% ipython --no-banner

In [1]: import numpy as np

In [2]: np.set_printoptions(precision=1, suppress=True, linewidth=100)

In [3]: def tidy(a):
   ...:     return np.round(a, 1) + 0
   ...: 

In [4]: J = np.array([[0, 1, 0], [0, 0, 0], [0, 0, 0], [0, 0, 2]])

In [5]: J
Out[5]: 
array([[0, 1, 0],
       [0, 0, 0],
       [0, 0, 0],
       [0, 0, 2]])

In [6]: Uu, sv, Vt = np.linalg.svd(J)

In [7]: np.argmax(sv[:-1] / (sv[1:] + 1e-6)) + 1
Out[7]: np.int64(2)

In [8]: B = Uu[:, :2] @ np.diag(sv[:2]) @ Vt[:2]

In [9]: tidy(np.linalg.norm(J - B) / np.linalg.norm(J))
Out[9]: np.float64(0.0)

In [10]: np.linalg.matrix_rank(J, rtol=0.05)
Out[10]: np.int64(2)

In [11]: blk = np.stack([J, -2 * J, J[::-1]])

In [12]: np.linalg.matrix_rank(blk.reshape(3, -1))
Out[12]: np.int64(2)

In [13]: blk.sum(axis=0)
Out[13]: 
array([[ 0, -1,  2],
       [ 0,  0,  0],
       [ 0,  0,  0],
       [ 0,  1, -2]])

In [14]: np.linalg.matrix_rank(blk)
Out[14]: array([2, 2, 2])

In [15]: (blk @ J.T).shape
Out[15]: (3, 4, 4)

In [16]: rk = np.linalg.matrix_rank(J)

In [17]: rk
Out[17]: np.int64(2)

In [18]: null = np.linalg.svd(J)[2][rk:].T

In [19]: J @ null
Out[19]: 
array([[0.],
       [0.],
       [0.],
       [0.]])

In [20]: [int(np.linalg.matrix_rank(J[:, :j + 1])) for j in range(3)]
Out[20]: [0, 1, 2]

In [21]: null @ null.T
Out[21]: 
array([[1., 0., 0.],
       [0., 0., 0.],
       [0., 0., 0.]])

In [22]: tidy(np.linalg.norm(J, "nuc"))
Out[22]: np.float64(3.0)

In [23]: tidy(np.linalg.norm(J, 2))
Out[23]: np.float64(2.0)

In [24]: np.linalg.norm(J, axis=1).argmax()
Out[24]: np.int64(3)

In [25]: tidy(np.linalg.norm(J) ** 2 / np.linalg.norm(J, 2) ** 2)
Out[25]: np.float64(1.3)

In [26]: X = np.array([[0, 1, 1, 0], [1, 0, 1, 1], [1, 1, 0, 1], [0, 1, 1, 0]])

In [27]: ev, vecs = np.linalg.eigh(X)

In [28]: x = np.array([-2, 1, -1, -2])

In [29]: np.abs(X).sum(axis=1).max(), tidy(np.abs(ev).max())
Out[29]: (np.int64(3), np.float64(2.6))

In [30]: tidy(np.linalg.eigvalsh(X[1:, 1:]))
Out[30]: array([-1., -1.,  2.])

In [31]: (np.sign(vecs[:, -1].round(6)) == np.sign(vecs[0, -1].round(6))).astype(int)
Out[31]: array([1, 1, 1, 1])

In [32]: m1 = np.load("a.npy")

In [33]: m1
Out[33]: 
array([[ 1.8, -1.3,  0.5, -1.6],
       [-1.3, -2.3,  0.1,  1.1],
       [ 0.5,  0.1,  1.5,  1.2],
       [-1.6,  1.1,  1.2, -1. ]])

In [34]: tidy(np.linalg.eigvalsh(m1).min())
Out[34]: np.float64(-3.0)

In [35]: F = np.load("w.npy")

In [36]: F
Out[36]: 
array([[  0.4, -20.4,   1. ],
       [ -1.7, -19.7,  -0.2],
       [  0.8, -20.1,   1.1],
       [ -0.8, -21. ,   1.8],
       [  0. , -19. ,  -0.1],
       [  0.1, -19.4,   0.9],
       [ -0.5, -20.5,   1.3],
       [  0. , -18.8,   1. ],
       [ -0.3, -20.4,   0.4],
       [  0.5, -18.2,   1.1],
       [ -0.8, -19.5,  -1.1],
       [  1.1, -20.5,   0. ],
       [ -1.7, -19.8,   0.4],
       [  0.4, -21. ,   0. ],
       [ -0.2, -19.7,   1.5],
       [  1.8, -19.7,  -0.1],
       [ -1.4, -20.5,  -0.4],
       [  0.6, -19.4,   0.5],
       [  1. , -20.9,  -2.5],
       [ -1. , -17.5,   1.7],
       [ -0.5, -19.8,  -0.7],
       [ -2.8, -21. ,  -0.3],
       [  0.7, -19.9,   0.6]])

In [37]: cen = F - F.mean(axis=0)

In [38]: Uu, sv, Vt = np.linalg.svd(cen, full_matrices=False)

In [39]: np.searchsorted(np.cumsum(sv ** 2) / (sv ** 2).sum(), 0.9) + 1
Out[39]: np.int64(3)

In [40]: tidy((sv ** 2).sum() ** 2 / (sv ** 4).sum())
Out[40]: np.float64(2.8)

In [41]: tidy(sv ** 2 / (sv ** 2).sum())
Out[41]: array([0.4, 0.4, 0.2])

In [42]: tidy(sv)
Out[42]: array([5.2, 5. , 3.6])

In [43]: np.abs(Uu[:, 0]).argmax()
Out[43]: np.int64(18)

In [44]: tidy(Vt[0] * np.sign(Vt[0, np.abs(Vt[0]).argmax()]))
Out[44]: array([0.2, 0.6, 0.8])

In [45]: (np.sign(Uu[:, 0]) == np.sign(Uu[0, 0])).astype(int)
Out[45]: array([1, 0, 1, 1, 1, 1, 1, 1, 0, 1, 0, 0, 0, 0, 1, 1, 0, 1, 0, 1, 0, 0, 1])

In [46]: np.linalg.matrix_rank(cen)
Out[46]: np.int64(3)

In [47]: tidy(cen.mean(axis=0))
Out[47]: array([0., 0., 0.])
